$ python3 -q
>>> import numpy as np
>>> np.set_printoptions(precision=2, suppress=True, linewidth=100)
>>> A = np.load("data.npy")
>>> A
array([[ 0.43, -0.44,  0.66, -0.09,  0.43],
       [ 0.16,  0.72,  0.53, -0.28, -0.3 ],
       [-0.48,  0.4 ,  0.15,  0.29,  0.71],
       [ 0.75,  0.34, -0.37,  0.36,  0.24],
       [-0.05, -0.09,  0.36,  0.84, -0.4 ]])
>>> out = A / np.linalg.norm(A, axis=1, keepdims=True)
>>> C2 = out @ out.T
>>> C2.round(2) + 0
array([[1., 0., 0., 0., 0.],
       [0., 1., 0., 0., 0.],
       [0., 0., 1., 0., 0.],
       [0., 0., 0., 1., 0.],
       [0., 0., 0., 0., 1.]])
>>> (C2 - 2 * np.eye(5)).round(6).argmax(axis=1)
array([1, 0, 0, 0, 0])
>>> Q, vecs = np.linalg.qr(A[:, :4])[0], np.linalg.qr(A[:, 4:])[0]
>>> s = np.linalg.svd(Q.T @ vecs, compute_uv=False)
>>> np.round(np.linalg.norm(Q @ Q.T - vecs @ vecs.T, 2), 2)
np.float64(1.0)
>>> (s > 0.9).sum()
np.int64(0)
>>> arr = np.loadtxt("dump.csv", delimiter=",")
>>> arr
array([[  2.,   2.,   2.,  -2.,  -1.,   1.],
       [  4.,   3.,   2.,  -3.,   2.,  -2.],
       [  3.,   4.,  -1.,  -6.,  -1.,  -5.],
       [  1.,   7.,  -3.,  -5.,   2.,  -8.],
       [ -1.,  10.,  -2.,  -2.,   5.,  -5.],
       [  1.,   7.,  -3.,  -5.,   4.,  -6.],
       [  3.,   4.,  -5.,  -8.,   7.,  -5.],
       [  2.,   5.,  -7., -10.,  10.,  -3.],
       [  2.,   4.,  -6., -10.,   8.,  -5.],
       [  5.,   6.,  -6., -10.,   9.,  -4.],
       [  6.,   3.,  -7., -12.,  12.,  -1.],
       [  5.,   5.,  -4., -10.,  12.,  -2.],
       [  4.,   6.,  -3., -13.,  12.,  -3.],
       [  7.,   7.,  -4., -11.,  13.,  -1.],
       [ 10.,   8.,  -2., -10.,  16.,   2.],
       [ 12.,   6.,   1., -13.,  16.,   2.],
       [  9.,   9.,   2., -16.,  15.,   2.],
       [  9.,   9.,   0., -19.,  18.,   2.],
       [  9.,   9.,   3., -19.,  17.,   4.],
       [  7.,   8.,   2., -20.,  17.,   4.],
       [  7.,  11.,   0., -22.,  16.,   2.],
       [ 10.,  12.,  -3., -24.,  14.,   3.],
       [  7.,  15.,  -3., -25.,  16.,   2.],
       [  4.,  13.,  -1., -22.,  17.,   2.],
       [  7.,  10.,  -4., -19.,  20.,   1.],
       [ 10.,   7.,  -6., -16.,  17.,   2.],
       [ 13.,   9.,  -5., -18.,  17.,  -1.],
       [ 15.,   9.,  -6., -21.,  17.,   1.],
       [ 17.,   7.,  -3., -19.,  16.,   1.],
       [ 15.,   9.,  -1., -21.,  14.,   3.],
       [ 14.,  10.,   2., -21.,  13.,   2.],
       [ 15.,  13.,   3., -21.,  15.,   5.],
       [ 17.,  13.,   3., -19.,  12.,   3.],
       [ 17.,  12.,   1., -21.,   9.,   0.]])
>>> out = np.c_[arr[:, :3] @ np.array([[3, 2, 3], [3, 1, 2], [0, 0, 2]]), np.array([0, -2, -2, -1, 0, -3, 3, -2, -2, -2, -3, -3, -3, 1, -3, -1, -3, 3, 1, 0, 3, -1, 2, -1, -2, -3, 0, -3, 2, -2, -1, -1, 1, 0])]
>>> out
array([[12.,  6., 14.,  0.],
       [21., 11., 22., -2.],
       [21., 10., 15., -2.],
       [24.,  9., 11., -1.],
       [27.,  8., 13.,  0.],
       [24.,  9., 11., -3.],
       [21., 10.,  7.,  3.],
       [21.,  9.,  2., -2.],
       [18.,  8.,  2., -2.],
       [33., 16., 15., -2.],
       [27., 15., 10., -3.],
       [30., 15., 17., -3.],
       [30., 14., 18., -3.],
       [42., 21., 27.,  1.],
       [54., 28., 42., -3.],
       [54., 30., 50., -1.],
       [54., 27., 49., -3.],
       [54., 27., 45.,  3.],
       [54., 27., 51.,  1.],
       [45., 22., 41.,  0.],
       [54., 25., 43.,  3.],
       [66., 32., 48., -1.],
       [66., 29., 45.,  2.],
       [51., 21., 36., -1.],
       [51., 24., 33., -2.],
       [51., 27., 32., -3.],
       [66., 35., 47.,  0.],
       [72., 39., 51., -3.],
       [72., 41., 59.,  2.],
       [72., 39., 61., -2.],
       [72., 38., 66., -1.],
       [84., 43., 77., -1.],
       [90., 47., 83.,  1.],
       [87., 46., 77.,  0.]])
>>> np.linalg.matrix_rank(np.c_[arr, out])
np.int64(7)
>>> K = np.load("w.npy")
>>> K
array([[ 1,  0,  0,  0,  0,  0],
       [ 1,  1,  0,  0,  0,  0],
       [ 1,  1,  1,  0,  0,  0],
       [-1,  1,  0,  1,  0,  0],
       [ 1, -2,  1, -2,  1,  0],
       [-1, -1, -2, -2,  2,  1]])
>>> rng = np.random.default_rng(579387)
>>> out = K + rng.integers(-2, 3, (6, 4)) @ rng.integers(-2, 3, (4, 6))
>>> out
array([[ 4, -3,  3,  5,  5, 10],
       [ 1,  7,  2, -2,  0,  2],
       [ 4,  2,  6,  3, -1, -2],
       [ 1, -6,  1,  7,  4,  5],
       [-4,  1, -4, -7,  0, -4],
       [ 4, -2,  3,  1,  1,  3]])
>>> out - K
array([[ 3, -3,  3,  5,  5, 10],
       [ 0,  6,  2, -2,  0,  2],
       [ 3,  1,  5,  3, -1, -2],
       [ 2, -7,  1,  6,  4,  5],
       [-5,  3, -5, -5, -1, -4],
       [ 5, -1,  5,  3, -1,  2]])
